$ python -q
>>> import numpy as np
>>> from numpy import linalg as LA
>>> np.set_printoptions(suppress=True, linewidth=140)
>>> def tidy(a):
...     return np.round(a, 2) + 0
... 
>>> X = np.loadtxt("m.csv", delimiter=",")
>>> X
array([[0., 8., 0.],
       [0., 0., 0.],
       [0., 0., 0.],
       [0., 0., 0.]])
>>> X.T @ X
array([[ 0.,  0.,  0.],
       [ 0., 64.,  0.],
       [ 0.,  0.,  0.]])
>>> try:
...     LA.inv(X)
... except LA.LinAlgError as e:
...     print(repr(e))
... 
LinAlgError('Last 2 dimensions of the array must be square')
>>> LA.lstsq(X[:-1].T, X[-1])[2]
np.int32(1)
>>> np.abs(np.diag(LA.qr(X)[1])) > 1e-9
array([False, False, False])
>>> tidy(X @ LA.pinv(X) @ X)
array([[0., 8., 0.],
       [0., 0., 0.],
       [0., 0., 0.],
       [0., 0., 0.]])
>>> np.allclose(X[:-1].T @ LA.lstsq(X[:-1].T, X[-1])[0], X[-1])
True
>>> rk = LA.matrix_rank(X)
>>> rk
np.int64(1)
>>> ns = LA.svd(X)[2][rk:].T
>>> [int(LA.matrix_rank(X[:, :j + 1])) for j in range(3)]
[0, 1, 1]
>>> [int(LA.matrix_rank(np.delete(X, i, axis=0))) for i in range(4)]
[0, 1, 1, 1]
>>> X @ ns
array([[0., 0.],
       [0., 0.],
       [0., 0.],
       [0., 0.]])
>>> [int(LA.matrix_rank(X[:i])) for i in range(1, len(X) + 1)]
[1, 1, 1, 1]
>>> np.allclose(X @ ns, 0)
True
>>> Uu, s, Vh = LA.svd(X)
>>> np.argmax(s[:-1] / (s[1:] + 1e-6)) + 1
np.int64(1)
>>> other = Uu[:, :1] @ np.diag(s[:1]) @ Vh[:1]
>>> LA.matrix_rank(X, rtol=0.05)
np.int64(1)
>>> LA.matrix_rank(other)
np.int64(1)
>>> tidy(LA.norm(X - other) / LA.norm(X))
np.float64(0.0)
>>> np.abs(X - other).max()
np.float64(0.0)
>>> other
array([[0., 8., 0.],
       [0., 0., 0.],
       [0., 0., 0.],
       [0., 0., 0.]])
>>> rng = np.random.default_rng(3478)
>>> data = rng.normal(size=(23, 4))
>>> data = 5 * data / LA.norm(data, axis=1, keepdims=True)
>>> tidy(data)
array([[ 1.2 ,  1.44,  4.24, -1.88],
       [-0.76,  0.22, -4.88, -0.72],
       [-2.59,  3.84, -0.26,  1.87],
       [ 1.2 , -4.16, -2.49, -0.16],
       [ 2.74,  0.98, -3.14,  2.59],
       [-3.12,  2.04,  0.48,  3.3 ],
       [-4.23,  2.56, -0.68, -0.28],
       [ 1.41, -3.11,  2.61,  2.55],
       [ 2.24, -2.82, -1.36,  3.19],
       [ 0.41,  0.3 , -4.94, -0.59],
       [ 4.56, -0.05, -0.38,  2.02],
       [ 1.14, -0.7 , -0.59,  4.78],
       [ 4.17,  0.62, -2.68,  0.16],
       [-1.03,  3.97,  1.85, -2.19],
       [-1.49,  0.29,  4.65, -1.02],
       [ 2.33, -2.84,  2.46, -2.33],
       [ 0.76, -0.9 , -1.96,  4.45],
       [ 1.64, -3.1 ,  2.85, -2.13],
       [-2.08, -1.92, -0.15, -4.12],
       [ 2.52, -3.39,  2.14, -1.61],
       [-2.69,  0.24,  3.39, -2.49],
       [ 2.48,  2.58, -3.31,  1.11],
       [ 1.73, -2.19,  3.58, -2.11]])
>>> np.count_nonzero(data)
np.int64(92)
>>> LA.rank(data)
Traceback (most recent call last):
  File "<python-input-33>", line 1, in <module>
    LA.rank(data)
    ^^^^^^^
AttributeError: module 'numpy.linalg' has no attribute 'rank'
>>> data[23]
Traceback (most recent call last):
  File "<python-input-34>", line 1, in <module>
    data[23]
    ~~~~^^^^
IndexError: index 23 is out of bounds for axis 0 with size 23
>>> tidy(LA.svd(data, compute_uv=False))
array([15.36, 13.61,  9.67,  7.77])
>>> LA.matrix_rank(data)
np.int64(4)
>>> tidy(np.abs(data).max())
np.float64(4.94)
>>> data.shape
(23, 4)
>>> np.zeros(23, 4)
Traceback (most recent call last):
  File "<python-input-39>", line 1, in <module>
    np.zeros(23, 4)
    ~~~~~~~~^^^^^^^
TypeError: Cannot interpret '4' as a data type
